$ python -q
>>> import numpy as np
>>> np.set_printoptions(precision=2, suppress=True, linewidth=160)
>>> X = np.load("sample3.npy")
>>> print(X)
[[-3  2 -3  2]
 [-2  3 -2  3]
 [-3  2 -3  2]
 [-2  3 -2  3]]
>>> print(round(np.linalg.norm(X[2] - X[1]), 2))
2.0
>>> print(round(np.linalg.norm(X[2], 1), 2), round(float(np.linalg.norm(X[2], np.inf)), 2))
10.0 3.0
>>> print(np.linalg.norm(X, axis=1).argmax())
0
>>> print(round(float(np.linalg.norm(X, 2)), 2))
10.0
>>> print(round(float(np.linalg.norm(X) ** 2 / np.linalg.norm(X, 2) ** 2), 2))
1.04
>>> print(X[2] @ X[1])
24
>>> print(np.round(np.linalg.norm(X, 1), 2), round(np.linalg.norm(X, np.inf), 2))
10.0 10.0
>>> print(np.linalg.norm(X, axis=0))
[5.1 5.1 5.1 5.1]
>>> left, s, Vh = np.linalg.svd(X)
>>> print(np.argmax(s[:-1] / (s[1:] + 1e-6)) + 1)
2
>>> print(s.round(2) + 0)
[10.  2.  0.  0.]
>>> Y = left[:, :2] @ np.diag(s[:2]) @ Vh[:2]
>>> print(round(float(np.abs(X - Y).max()), 2))
0.0
>>> print(round(float(np.linalg.norm(X - Y) / np.linalg.norm(X)), 2))
0.0
>>> print(X.ravel(order="F"))
[-3 -2 -3 -2  2  3  2  3 -3 -2 -3 -2  2  3  2  3]
>>> t3 = X.reshape(4, 2, -1)
>>> print(t3.transpose(1, 0, 2))
[[[-3  2]
  [-2  3]
  [-3  2]
  [-2  3]]

 [[-3  2]
  [-2  3]
  [-3  2]
  [-2  3]]]
>>> print(np.einsum("ihd,ihd->ih", t3, t3))
[[13 13]
 [13 13]
 [13 13]
 [13 13]]
>>> print(np.swapaxes(t3, 1, 2)[0])
[[-3 -3]
 [ 2  2]]
>>> K = np.load("w.npy")
>>> print(K)
[[ 0  0]
 [ 4  7]
 [ 4  1]
 [16 28]]
>>> left, s, Vh = np.linalg.svd(K)
>>> print(s)
[33.36  2.97]
>>> Y = left[:, :1] @ np.diag(s[:1]) @ Vh[:1]
>>> print(Y.round(2) + 0)
[[ 0.    0.  ]
 [ 4.05  6.97]
 [ 1.45  2.49]
 [16.21 27.88]]
>>> print(np.linalg.matrix_rank(Y))
1
>>> print(round(float(np.abs(K - Y).max()), 2))
2.55
>>> print(np.round(np.linalg.norm(K - Y) / np.linalg.norm(K), 2))
0.09
>>> J = np.loadtxt("block16.csv", delimiter=",")
>>> print(J)
[[ 4.  2. -1.]
 [ 0.  0.  0.]
 [-4. -2.  1.]
 [ 0.  0. -2.]
 [ 4.  2.  2.]
 [-4. -2.  0.]]
>>> left, s, Vh = np.linalg.svd(J)
>>> print(s.round(2) + 0)
[8.94 3.16 0.  ]
>>> Y = left[:, :2] @ np.diag(s[:2]) @ Vh[:2]
>>> print(np.linalg.matrix_rank(J, rtol=0.05))
2
>>> rng = np.random.default_rng(7597)
>>> Y = J + rng.integers(-2, 3, (6, 2)) @ rng.integers(-2, 3, (2, 3))
>>> print(Y)
[[ 5. -2.  4.]
 [-2.  2. -4.]
 [-6. -6.  3.]
 [-2. -1. -3.]
 [ 1.  2. -1.]
 [-3.  0. -1.]]
>>> print(np.abs(Y - J).sum(axis=1))
[10.  8.  8.  4.  6.  4.]
>>> print(np.linalg.matrix_rank(Y - J, tol=1e-8))
2
>>> print(Y - J)
[[ 1. -4.  5.]
 [-2.  2. -4.]
 [-2. -4.  2.]
 [-2. -1. -1.]
 [-3.  0. -3.]
 [ 1.  2. -1.]]
